% ipython --no-banner

In [1]: import numpy as np

In [2]: import numpy.linalg as la

In [3]: np.set_printoptions(precision=1, suppress=True, linewidth=100)

In [4]: X = np.loadtxt("layer14.csv", delimiter=",")

In [5]: X
Out[5]: 
array([[1., 0., 0.],
       [0., 0., 0.],
       [0., 0., 2.]])

In [6]: ev, V = la.eigh(X)

In [7]: x0 = np.array([8, 3, -6])

In [8]: np.round(x0 @ X @ x0 / (x0 @ x0), 1), ev[0], ev[-1]
Out[8]: (np.float64(1.2), np.float64(0.0), np.float64(2.0))

In [9]: V * np.maximum(ev, 0) @ V.T
Out[9]: 
array([[1., 0., 0.],
       [0., 0., 0.],
       [0., 0., 2.]])

In [10]: V * np.abs(ev) @ V.T
Out[10]: 
array([[1., 0., 0.],
       [0., 0., 0.],
       [0., 0., 2.]])

In [11]: (np.sign(V[:, -1].round(6)) == np.sign(V[0, -1].round(6))).astype(int)
Out[11]: array([1, 1, 0])

In [12]: data = np.array([[0.5, 0.0, 0.0, 0.5],
    ...:     [0.5, 0.5, 0.0, 0.0],
    ...:     [0.0, 0.0, 1.0, 0.0],
    ...:     [0.0, 0.5, 0.0, 0.5]])

In [13]: np.kron(np.eye(2, dtype=int), data)
Out[13]: 
array([[0.5, 0. , 0. , 0.5, 0. , 0. , 0. , 0. ],
       [0.5, 0.5, 0. , 0. , 0. , 0. , 0. , 0. ],
       [0. , 0. , 1. , 0. , 0. , 0. , 0. , 0. ],
       [0. , 0.5, 0. , 0.5, 0. , 0. , 0. , 0. ],
       [0. , 0. , 0. , 0. , 0.5, 0. , 0. , 0.5],
       [0. , 0. , 0. , 0. , 0.5, 0.5, 0. , 0. ],
       [0. , 0. , 0. , 0. , 0. , 0. , 1. , 0. ],
       [0. , 0. , 0. , 0. , 0. , 0.5, 0. , 0.5]])

In [14]: np.einsum("ii->", data)
Out[14]: np.float64(2.5)

In [15]: round(np.einsum("ij,ji->", data, data), 1)
Out[15]: np.float64(1.8)

In [16]: round(la.det(data.T), 1)
Out[16]: np.float64(0.2)

In [17]: round(la.eigvals(data).sum().real, 1)
Out[17]: np.float64(2.5)

In [18]: blk = np.stack([data, 3 * data, data[::-1]])

In [19]: blk.sum(axis=0)
Out[19]: 
array([[2. , 0.5, 0. , 2.5],
       [2. , 2. , 1. , 0. ],
       [0.5, 0.5, 4. , 0. ],
       [0.5, 2. , 0. , 2.5]])

In [20]: la.det(blk)
Out[20]: array([ 0.2, 20.3,  0.2])

In [21]: (blk @ data.T).shape
Out[21]: (3, 4, 4)

In [22]: la.norm(blk, axis=(1, 2))
Out[22]: array([1.6, 4.7, 1.6])
